>>> import numpy as np
>>> np.set_printoptions(precision=2, suppress=True, linewidth=100, sign=" ")
>>> def tidy(a):
...     return np.round(a, 2) + 0
... 
>>> J = np.load("run3.npy")
>>> J
array([[ 3.9 ,  0.2 ,  0.3 , -2.5 ,  0.6 ],
       [-1.6 , -0.1 , -0.3 , -1.6 , -2.  ],
       [ 3.84,  0.3 ,  0.3 , -2.55,  0.57],
       [-0.3 , -1.3 ,  0.2 ,  1.8 ,  0.1 ]])
>>> t3 = np.stack([J, -1 * J, J[::-1]])
>>> t3.shape
(3, 4, 5)
>>> np.linalg.matrix_rank(t3.reshape(3, -1))
np.int64(2)
>>> (t3 @ J.T).shape
(3, 4, 4)
>>> X = np.load("test15.npy")
>>> X
array([[ 0,  8,  4],
       [ 0,  0,  2],
       [ 0,  0,  0]])
>>> B = np.array([[3, 1, 0], [0, 0, 1], [2, 4, 2]])
>>> np.linalg.matrix_rank(np.vstack([X, B.T]))
np.int64(3)
>>> np.linalg.matrix_rank(X @ B)
np.int64(2)
>>> np.einsum("ik,kj->ji", X, B)
array([[  8,   4,   0],
       [ 16,   8,   0],
       [ 16,   4,   0]])
>>> np.linalg.lstsq(X[:-1].T, X[-1])[2]
np.int32(2)
>>> tidy(X @ np.linalg.pinv(X) @ X)
array([[ 0.,  8.,  4.],
       [ 0.,  0.,  2.],
       [ 0.,  0.,  0.]])
>>> try:
...     np.linalg.inv(X)
... except np.linalg.LinAlgError as e:
...     print("failed:", e)
... 
failed: Singular matrix
>>> arr = np.load("w.npy")
>>> arr
array([[ 4, -6, -6],
       [-6, 18, 15],
       [-6, 15, 13]])
>>> r = np.linalg.matrix_rank(arr)
>>> r
np.int64(2)
>>> ns = np.linalg.svd(arr)[2][r:].T
>>> tidy(ns @ ns.T)
array([[ 0.15, -0.2 ,  0.3 ],
       [-0.2 ,  0.26, -0.39],
       [ 0.3 , -0.39,  0.59]])
>>> np.linalg.matrix_rank(arr.T @ arr), np.linalg.matrix_rank(arr @ arr.T)
(np.int64(2), np.int64(2))
>>> ns.shape
(3, 1)
>>> [int(np.linalg.matrix_rank(np.delete(arr, i, axis=0))) for i in range(3)]
[2, 2, 2]
>>> [int(np.linalg.matrix_rank(arr[:, :j + 1])) for j in range(3)]
[1, 2, 2]
>>> tidy(ns[:, 0] / ns[np.abs(ns[:, 0]).round(6).argmax(), 0])
array([ 0.5 , -0.67,  1.  ])
>>> np.allclose(arr @ ns, 0)
True
>>> ev, evecs = np.linalg.eigh(arr)
>>> vec = np.array([1, 2, 2])
>>> tidy(evecs * np.abs(ev) @ evecs.T)
array([[ 4., -6., -6.],
       [-6., 18., 15.],
       [-6., 15., 13.]])
>>> tidy(vec @ arr @ vec / (vec @ vec)), tidy(ev[0]), tidy(ev[-1])
(np.float64(22.22), np.float64(0.0), np.float64(33.16))
>>> np.abs(arr).sum(axis=1).max(), tidy(np.abs(ev).max())
(np.int64(39), np.float64(33.16))
>>> tidy(evecs * np.maximum(ev, 0) @ evecs.T)
array([[ 4., -6., -6.],
       [-6., 18., 15.],
       [-6., 15., 13.]])
>>> rng = np.random.default_rng(28)
>>> idx = rng.integers(0, 3, 4)
>>> data = (idx[:, None] == idx) * 2 + np.eye(4)
>>> data
array([[ 3.,  0.,  0.,  0.],
       [ 0.,  3.,  0.,  2.],
       [ 0.,  0.,  3.,  0.],
       [ 0.,  2.,  0.,  3.]])
>>> ev, evecs = np.linalg.eigh(data)
>>> tidy(evecs.T @ data @ evecs)
array([[ 1.,  0.,  0.,  0.],
       [ 0.,  3.,  0.,  0.],
       [ 0.,  0.,  3.,  0.],
       [ 0.,  0.,  0.,  5.]])
>>> (ev > 1e-8).sum(), (ev < -1e-8).sum()
(np.int64(4), np.int64(0))
>>> tidy(evecs.T @ evecs)
array([[ 1.,  0.,  0.,  0.],
       [ 0.,  1.,  0.,  0.],
       [ 0.,  0.,  1.,  0.],
       [ 0.,  0.,  0.,  1.]])
>>> tidy(ev)
array([ 1.,  3.,  3.,  5.])
>>> np.unique(ev.round(6) + 0, return_counts=True)[1]
array([ 1,  2,  1])
>>> vec = np.array([2, 1, 1, 0])
>>> rhs = data @ vec
>>> rhs
array([ 6.,  3.,  3.,  2.])
>>> tidy(np.linalg.solve(data, 3 * rhs))
array([ 6.,  3.,  3.,  0.])
>>> tidy(np.linalg.solve(data.T, data[2]))
array([ 0.,  0.,  1.,  0.])
>>> tidy(np.linalg.solve(data, rhs + data[:, 3]))
array([ 2.,  1.,  1.,  1.])
>>> m1 = rng.normal(size=(24, 6))
>>> m1 = 20 * m1 / np.linalg.norm(m1, axis=1, keepdims=True)
>>> tidy(m1)
array([[ -2.83,  -6.42,   3.57,  11.36,  -0.13, -14.45],
       [  4.49,  -5.04,  10.91,  -3.68,   7.72, -12.73],
       [ 11.1 ,  -5.22,  -3.72,   2.29,  15.18,  -0.42],
       [  1.4 , -14.54,   5.95,  -2.01,   4.46,  11.29],
       [-12.19,  -2.47,   8.92,  10.28,   2.75,  -7.25],
       [-12.97, -11.97,   3.49,   7.88,   2.83,   2.43],
       [  2.91,  -6.41,   0.24, -16.3 ,  -6.85,   6.16],
       [  3.8 ,   9.98, -12.45,   6.01,  -8.19,   5.29],
       [-11.45,  -4.32,  -2.09,  -9.51,  -5.93,  10.96],
       [  7.14,   2.51,  -2.93,  -3.45,  -3.39,  17.63],
       [  8.11,  12.62,  -6.89,   1.75,   9.81,  -5.32],
       [  4.26,  -1.68,  -2.64, -13.19,  14.04,   1.04],
       [ 10.5 ,   4.08,  -9.18,   4.32,   4.06,  12.4 ],
       [  2.27,   3.98,  11.22,   8.77,  -1.04,  13.23],
       [ -2.23,  -0.93,  11.07,   0.43, -16.48,   0.22],
       [  1.69,  13.08,  -3.62,  -9.34,  10.84,   2.85],
       [ 17.17,   1.2 ,   2.18,   2.64,   0.59,  -9.56],
       [  3.63,  -4.46,  -5.85,  -0.83,  10.89, -14.61],
       [ -6.97, -13.76,   1.41,  -3.73, -11.11,   4.76],
       [ -8.86,  15.75,   3.62,   4.5 ,  -2.16,   5.97],
       [  2.9 , -14.66,  -4.58, -10.15,  -3.74,  -6.23],
       [ -2.96,  -0.87,  -7.65,   6.52, -15.31,  -7.42],
       [-16.25,   4.86,  -5.28,   1.08,  -8.67,   2.84],
       [  2.33,   1.76,   8.85,   7.89,  -4.72, -15.12]])
>>> ang = np.radians(36)
>>> r_ = np.eye(3)
>>> r_[0, 0] = r_[2, 2] = np.cos(ang)
>>> r_[0, 2], r_[2, 0] = -np.sin(ang), np.sin(ang)
>>> tidy(r_)
array([[ 0.81,  0.  , -0.59],
       [ 0.  ,  1.  ,  0.  ],
       [ 0.59,  0.  ,  0.81]])
>>> B = arr @ r_.T
>>> np.allclose(np.linalg.norm(arr, axis=1), np.linalg.norm(B, axis=1))
True
